In [1]: import numpy as np

In [2]: import numpy.linalg as la

In [3]: np.set_printoptions(precision=2, suppress=True, linewidth=120, sign=" ")

In [4]: feats = np.load("x.npy")

In [5]: print(feats)
[[ 1.2  0.4  0.9 -0.9]
 [ 1.4 -0.5 -0.8 -0.5]
 [-0.7 -0.2  2.  -0.2]
 [ 0.9 -0.5 -1.2  1.4]]

In [6]: x = np.array([-2, 3, 4, -1])

In [7]: y = feats @ x

In [8]: print(y)
[ 3.3 -7.   9.  -9.5]

In [9]: print(la.solve(feats, y))
[-2.  3.  4. -1.]

In [10]: print(np.round(la.solve(feats, y + feats[:, 3]), 2) + 0)
[-2.  3.  4.  0.]

In [11]: print(la.solve(feats, -3 * y))
[  6.  -9. -12.   3.]

In [12]: J = np.load("w.npy")

In [13]: print(J)
[[ 4 -6  0  0 -6]
 [-6  9  0  0  9]
 [ 0  0  0  0  0]
 [ 0  0  0  0  0]
 [-6  9  0  0  9]]

In [14]: r = la.matrix_rank(J)

In [15]: print(r)
1

In [16]: ns = la.svd(J)[2][r:].T

In [17]: print(ns @ ns.T)
[[ 0.82  0.27  0.    0.    0.27]
 [ 0.27  0.59  0.    0.   -0.41]
 [ 0.    0.    1.    0.    0.  ]
 [ 0.    0.    0.    1.    0.  ]
 [ 0.27 -0.41  0.    0.    0.59]]

In [18]: print(np.allclose(J @ ns, 0))
True

In [19]: print(ns.shape)
(5, 4)

In [20]: print([int(la.matrix_rank(J[:, :j + 1])) for j in range(5)])
[1, 1, 1, 1, 1]

In [21]: print(la.matrix_rank(J.T @ J), la.matrix_rank(J @ J.T))
1 1

In [22]: print([int(la.matrix_rank(J[:i])) for i in range(1, len(J) + 1)])
[1, 1, 1, 1, 1]

In [23]: rng = np.random.default_rng(33)

In [24]: out = J + rng.integers(-2, 3, (5, 1)) @ rng.integers(-2, 3, (1, 5))

In [25]: print(out)
[[ 8 -8 -2  0 -6]
 [-6  9  0  0  9]
 [-2  1  1  0  0]
 [ 0  0  0  0  0]
 [-2  7 -2  0  9]]

In [26]: print(out - J)
[[ 4 -2 -2  0  0]
 [ 0  0  0  0  0]
 [-2  1  1  0  0]
 [ 0  0  0  0  0]
 [ 4 -2 -2  0  0]]

In [27]: w, V = la.eigh(J)

In [28]: x = np.array([2, 1, -1, 1, 1])

In [29]: print(V * np.abs(w) @ V.T)
[[ 4. -6.  0.  0. -6.]
 [-6.  9.  0.  0.  9.]
 [ 0.  0.  0.  0.  0.]
 [ 0.  0.  0.  0.  0.]
 [-6.  9.  0.  0.  9.]]

In [30]: M = np.loadtxt("arr.csv", delimiter=",")

In [31]: print(M)
[[ 1.  0.  0.]
 [ 0.  1.  0.]
 [ 0.  0.  1.]]

In [32]: x = np.array([0, 3, 3])

In [33]: print(round(float(la.norm(x)), 2), np.round(la.norm(M @ x), 2))
4.24 4.24

In [34]: print(round(float(la.det(M)), 2))
1.0

In [35]: print(np.sort(np.abs(np.degrees(np.angle(la.eigvals(M))))))
[ 0.  0.  0.]

In [36]: print(M.T @ (M @ x))
[ 0.  3.  3.]

In [37]: print(np.abs(la.eigvals(M)))
[ 1.  1.  1.]

In [38]: print([p for p in range(1, 25) if np.allclose(la.matrix_power(M, p), np.eye(3))])
[1, 2, 3, 4, 5, 6, 7, 8, 9, 10, 11, 12, 13, 14, 15, 16, 17, 18, 19, 20, 21, 22, 23, 24]

In [39]: print(la.inv(M))
[[ 1.  0.  0.]
 [ 0.  1.  0.]
 [ 0.  0.  1.]]

In [40]: O, Rm = la.qr(M)

In [41]: print(np.trace(O @ O.T))
3.0

In [42]: print(np.allclose(Rm.T @ Rm, M.T @ M))
True

In [43]: print(O.shape, Rm.shape)
(3, 3) (3, 3)

In [44]: print(O @ Rm)
[[ 1.  0.  0.]
 [ 0.  1.  0.]
 [ 0.  0.  1.]]

In [45]: mat = np.load("out2.npy")

In [46]: print(mat)
[[ 1  1 -1 -1  1  1 -1 -1]
 [ 1 -1  1 -1  1 -1  1 -1]
 [ 1 -1 -1  1 -1  1  1 -1]]

In [47]: print(la.norm(mat, axis=1))
[ 2.83  2.83  2.83]

In [48]: print(la.norm(mat, axis=0))
[ 1.73  1.73  1.73  1.73  1.73  1.73  1.73  1.73]

In [49]: print(round(float(la.norm(mat) ** 2 / la.norm(mat, 2) ** 2), 2))
3.0

In [50]: print(round(float(la.norm(mat, "nuc")), 2))
8.49

In [51]: print(round(la.norm(mat[1] - mat[2]), 2))
4.0

In [52]: print(la.norm(mat, axis=1).argmax())
0

In [53]: print(round(float(la.norm(mat[1], 1)), 2), round(la.norm(mat[1], np.inf), 2))
8.0 1.0

In [54]: print(round(la.norm(mat, 1), 2), round(float(la.norm(mat, np.inf)), 2))
3.0 8.0

In [55]: print(mat[1] @ mat[2])
0

In [56]: idx = rng.integers(0, 2, 5)

In [57]: m1 = np.array([[1, 2, 2, 1, 2],
    ...:     [-1, 1, 0, -1, 2],
    ...:     [0, -2, 0, 0, 0],
    ...:     [-1, -1, -1, 0, 1],
    ...:     [-1, 0, 0, 2, -2]]) * (idx[:, None] == idx)

In [58]: print(m1)
[[ 1  2  0  0  0]
 [-1  1  0  0  0]
 [ 0  0  0  0  0]
 [ 0  0 -1  0  1]
 [ 0  0  0  2 -2]]

In [59]: print(np.round(np.poly(m1), 2) + 0)
[ 1.  0. -3. 10. -6.  0.]

In [60]: print(round(float(la.det(m1.T)), 2))
0.0

In [61]: print(np.kron(np.eye(2, dtype=int), m1))
[[ 1  2  0  0  0  0  0  0  0  0]
 [-1  1  0  0  0  0  0  0  0  0]
 [ 0  0  0  0  0  0  0  0  0  0]
 [ 0  0 -1  0  1  0  0  0  0  0]
 [ 0  0  0  2 -2  0  0  0  0  0]
 [ 0  0  0  0  0  1  2  0  0  0]
 [ 0  0  0  0  0 -1  1  0  0  0]
 [ 0  0  0  0  0  0  0  0  0  0]
 [ 0  0  0  0  0  0  0 -1  0  1]
 [ 0  0  0  0  0  0  0  0  2 -2]]

In [62]: U, sv, Vt = la.svd(m1)

In [63]: V = Vt[:(sv > 1e-8).sum()]

In [64]: x = m1[4] + 4 * m1[2] + rng.integers(2) * np.eye(5)[1]

In [65]: print(x)
[ 0.  1.  0.  2. -2.]

In [66]: print(round(la.norm(x - V.T @ V @ x), 2))
0.0

In [67]: print(np.round(V.T @ V, 2) + 0)
[[ 1.    0.    0.    0.    0.  ]
 [ 0.    1.    0.    0.    0.  ]
 [ 0.    0.    0.67 -0.33 -0.33]
 [ 0.    0.   -0.33  0.67 -0.33]
 [ 0.    0.   -0.33 -0.33  0.67]]

In [68]: print(np.unique(m1.round(6), axis=0).shape)
(5, 5)

In [69]: print(np.round(m1 @ la.pinv(m1) @ m1, 2) + 0)
[[ 1.  2.  0.  0.  0.]
 [-1.  1.  0.  0.  0.]
 [ 0.  0.  0.  0.  0.]
 [ 0.  0. -1.  0.  1.]
 [ 0.  0.  0.  2. -2.]]

In [70]: print(np.abs(np.diag(la.qr(m1)[1])) > 1e-9)
[ True  True  True  True False]

In [71]: print(np.round(np.trace(la.pinv(m1) @ m1), 2))
4.0

In [72]: print(np.flatnonzero(la.matrix_power((m1 != 0) + (m1.T != 0) + np.eye(5), 5)[4]))
[ 2  3  4]

In [73]: print(np.sort(la.eigvals(m1).real))
[-2.73  0.    0.73  1.    1.  ]

In [74]: t3 = np.stack([m1, -3 * m1, m1[::-1]])

In [75]: print(np.einsum("bij,cij->bc", t3, t3))
[[ 17 -51   0]
 [-51 153   0]
 [  0   0  17]]

In [76]: print(la.matrix_rank(t3))
[ 4  4  4]

In [77]: K = np.load("case16.npy")

In [78]: print(K)
[[ 2.  0.  0.  0.  0.]
 [ 0.  7.  0.  1.  6.]
 [ 0.  9.  2.  6.  5.]
 [ 0.  3.  2.  2.  5.]
 [ 0.  6.  8.  7.  1.]]

In [79]: hat = np.triu(np.array([[1, 2, 2, 2, 1],
    ...:     [-1, 1, -2, 1, 3],
    ...:     [-2, 1, 1, 1, -2],
    ...:     [2, 2, 1, -1, 3],
    ...:     [-3, -1, 2, 1, 0]]), 1) + np.eye(5)

In [80]: out = hat @ K @ la.inv(hat)

In [81]: print(hat @ K - K @ hat)
[[  0.  40.  12.  21.  31.]
 [  0.   3.  36.   4. -26.]
 [  0.  -9.   4. -23. -38.]
 [  0.  18.  30.  16.  -8.]
 [  0.   0.  12. -14. -23.]]

In [82]: print(out)
[[   2.   40.   92. -111.  428.]
 [   0.   10.   42.  -40.  178.]
 [   0.    0.  -12.    6.  -34.]
 [   0.   21.   68.  -66.  279.]
 [   0.    6.   20.  -19.   80.]]

In [83]: print(np.trace(out), np.trace(K))
14.0 14.0

In [84]: t3 = np.stack([out, 3 * out, out[::-1]])

In [85]: print(la.det(t3))
[   1240.  301320.    1240.]

In [86]: print(la.matrix_rank(t3))
[ 5  5  5]

In [87]: print((t3 @ out.T).shape)
(3, 5, 5)

In [88]: idx = rng.permutation(5)

In [89]: out = K[:, idx] * rng.choice([-1, 1], 5)

In [90]: print(out)
[[-0. -0.  0. -0. -2.]
 [-6. -1.  0. -7. -0.]
 [-5. -6.  2. -9. -0.]
 [-5. -2.  2. -3. -0.]
 [-1. -7.  8. -6. -0.]]

In [91]: U, _, Vt = la.svd(K.T @ out)

In [92]: print(np.round(la.lstsq(K, out)[0], 2) + 0)
[[ 0.  0.  0.  0. -1.]
 [ 0.  0.  0. -1.  0.]
 [ 0.  0.  1.  0.  0.]
 [ 0. -1.  0.  0.  0.]
 [-1.  0.  0.  0.  0.]]

In [93]: print(idx)
[ 4  3  2  1  0]

In [94]: O = out.astype(float).copy()

In [95]: for j in range(5):
    ...:     O[:, j] -= O[:, :j] @ (O[:, :j].T @ O[:, j])
    ...:     O[:, j] /= la.norm(O[:, j])
    ...: 

In [96]: print(np.round(O.T @ out, 2) + 0)
[[ 9.33  5.68 -3.   11.58  0.  ]
 [ 0.    7.6  -7.23  5.69  0.  ]
 [ 0.    0.    3.27  1.19  0.  ]
 [ 0.    0.    0.    2.68  0.  ]
 [ 0.    0.    0.    0.    2.  ]]
